% python3 -q
>>> import numpy as np
>>> import numpy.linalg as la
>>> np.set_printoptions(precision=3, suppress=True, linewidth=140, sign=" ")
>>> feats = np.load("test15.npy")
>>> feats
array([[ 0,  0,  1],
       [ 0,  1,  0],
       [ 1,  0,  0]])
>>> rng = np.random.default_rng(93180)
>>> z = rng.permutation(3)
>>> z
array([ 2,  1,  0])
>>> A2 = feats[z][:, z]
>>> np.trace(A2)
np.int64(1)
>>> np.sort(np.abs(la.eigvals(A2)))
array([ 1.,  1.,  1.])
>>> np.round(la.det(A2), 3), round(la.det(feats[z]), 3)
(np.float64(-1.0), np.float64(1.0))
>>> print(np.diag(A2))
[ 0  1  0]
>>> A2
array([[ 0,  0,  1],
       [ 0,  1,  0],
       [ 1,  0,  0]])
>>> data = np.load("dump.npy")
>>> data
array([[-23.991, -24.037,  23.925,   3.047],
       [ 23.971,  24.078, -23.976,  -3.063],
       [ 15.917,  15.979, -15.877,  -1.995]])
>>> Uu, sigma, Vh = la.svd(data)
>>> np.argmax(sigma[:-1] / (sigma[1:] + 1e-6)) + 1
np.int64(1)
>>> A2 = Uu[:, :1] @ np.diag(sigma[:1]) @ Vh[:1]
>>> round(la.norm(data - A2, 2), 3), np.round(sigma[1], 3)
(np.float64(0.044), np.float64(0.044))
>>> la.matrix_rank(data, rtol=0.05)
np.int64(1)
>>> print(la.matrix_rank(A2))
1
>>> print(round(la.norm(data - A2) / la.norm(data), 3))
0.001
>>> round(float(la.norm(data, 2) / la.norm(data)), 3)
1.0
>>> la.matrix_rank(data, rtol=0.1)
np.int64(1)
>>> x = np.array([0, 3, 1, -3])
>>> data @ np.eye(4)[1]
array([-24.037,  24.078,  15.979])
>>> (data * x).sum(axis=1)
array([-57.327,  57.447,  38.045])
>>> data @ x
array([-57.327,  57.447,  38.045])
>>> print(data @ (2 * x))
[-114.654  114.894   76.09 ]
>>> np.einsum("ij,j->i", data, x)
array([-57.327,  57.447,  38.045])
>>> Uu, sigma, Vh = la.svd(data, full_matrices=False)
>>> np.round(np.sqrt((sigma ** 2).sum()), 3), round(float(la.norm(data)), 3)
(np.float64(65.103), 65.103)
>>> Uu.shape, sigma.shape, Vh.shape
((3, 3), (3,), (3, 4))
>>> A2 = np.array([[2, -1, -1], [-3, -3, 2], [-3, 1, 3], [-3, 1, 0]])
>>> la.matrix_rank(np.vstack([data, A2.T]))
np.int64(4)
>>> np.vstack([data, A2.T]).shape
(6, 4)
>>> np.einsum("ik,kj->ij", data, A2)
array([[ -56.787,  123.074,   47.692],
       [  56.825, -123.244,  -47.743],
       [  37.513,  -81.726,  -31.59 ]])
>>> la.matrix_rank(data @ A2)
np.int64(3)
>>> A = np.load("x.npy")
>>> print(A)
[[  0 -10   6]
 [ 10   0   3]
 [ -6  -3   0]]
>>> r = la.matrix_rank(A)
>>> r
np.int64(2)
>>> ns = la.svd(A)[2][r:].T
>>> ns[:, 0] / ns[np.abs(ns[:, 0]).round(6).argmax(), 0]
array([-0.3,  0.6,  1. ])
>>> ns.shape
(3, 1)
>>> ns @ ns.T
array([[ 0.062, -0.124, -0.207],
       [-0.124,  0.248,  0.414],
       [-0.207,  0.414,  0.69 ]])
>>> [int(la.matrix_rank(np.delete(A, i, axis=0))) for i in range(3)]
[2, 2, 2]
>>> print(np.round(A @ ns, 3) + 0)
[[ 0.]
 [ 0.]
 [ 0.]]
>>> vals, V = la.eigh(feats)
>>> la.eigvalsh(feats + 5 * np.eye(3))
array([ 4.,  6.,  6.])
>>> np.round(V.T @ feats @ V, 3) + 0
array([[-1.,  0.,  0.],
       [ 0.,  1.,  0.],
       [ 0.,  0.,  1.]])
>>> vals
array([-1.,  1.,  1.])
>>> np.unique(vals.round(6) + 0, return_counts=True)[1]
array([ 1,  2])
>>> vals.sum(), np.trace(feats)
(np.float64(1.0), np.int64(1))
>>> la.eigvalsh(feats @ feats)
array([ 1.,  1.,  1.])
>>> print((vals > 1e-8).sum(), (vals < -1e-8).sum())
2 1
>>> E = np.eye(3, dtype=int)[rng.permutation(3)]
>>> E
array([[ 1,  0,  0],
       [ 0,  1,  0],
       [ 0,  0,  1]])
>>> vals, V = la.eig(E)
>>> np.sort(la.eigvals(E @ E))
array([ 1.,  1.,  1.])
